>>> import numpy as np
>>> import numpy.linalg as la
>>> np.set_printoptions(precision=3, suppress=True, linewidth=200)
>>> tidy = lambda a: np.round(a, 3) + 0
>>> rng = np.random.default_rng(2509)
>>> M = np.eye(8, dtype=int)[rng.permutation(8)] * np.array([-9, -9, -9, 3, 3, -5, 3, -8])
>>> M
array([[ 0,  0, -9,  0,  0,  0,  0,  0],
       [ 0,  0,  0,  0,  0,  0,  3,  0],
       [ 0,  0,  0,  3,  0,  0,  0,  0],
       [ 0,  0,  0,  0,  0,  0,  0, -8],
       [ 0,  0,  0,  0,  3,  0,  0,  0],
       [ 0,  0,  0,  0,  0, -5,  0,  0],
       [-9,  0,  0,  0,  0,  0,  0,  0],
       [ 0, -9,  0,  0,  0,  0,  0,  0]])
>>> (la.matrix_power((M != 0) + (M.T != 0) + np.eye(8), 8) > 0).astype(int)
array([[1, 1, 1, 1, 0, 0, 1, 1],
       [1, 1, 1, 1, 0, 0, 1, 1],
       [1, 1, 1, 1, 0, 0, 1, 1],
       [1, 1, 1, 1, 0, 0, 1, 1],
       [0, 0, 0, 0, 1, 0, 0, 0],
       [0, 0, 0, 0, 0, 1, 0, 0],
       [1, 1, 1, 1, 0, 0, 1, 1],
       [1, 1, 1, 1, 0, 0, 1, 1]])
>>> tidy(np.sort(la.eigvals(M).real))
array([-6.119, -5.   , -3.059, -3.059,  3.   ,  3.059,  3.059,  6.119])
>>> A2 = M / la.norm(M, axis=1, keepdims=True)
>>> gram = A2 @ A2.T
>>> gram
array([[1., 0., 0., 0., 0., 0., 0., 0.],
       [0., 1., 0., 0., 0., 0., 0., 0.],
       [0., 0., 1., 0., 0., 0., 0., 0.],
       [0., 0., 0., 1., 0., 0., 0., 0.],
       [0., 0., 0., 0., 1., 0., 0., 0.],
       [0., 0., 0., 0., 0., 1., 0., 0.],
       [0., 0., 0., 0., 0., 0., 1., 0.],
       [0., 0., 0., 0., 0., 0., 0., 1.]])
>>> gram[7]
array([0., 0., 0., 0., 0., 0., 0., 1.])
>>> np.argwhere(np.triu(np.abs(gram) > 0.95, 1))
array([], shape=(0, 2), dtype=int64)
>>> np.degrees(np.arccos(np.clip(gram[7, 4], -1, 1)))
np.float64(90.0)
>>> (gram - 2 * np.eye(8)).round(6).argmax(axis=1)
array([1, 0, 0, 0, 0, 0, 0, 0])
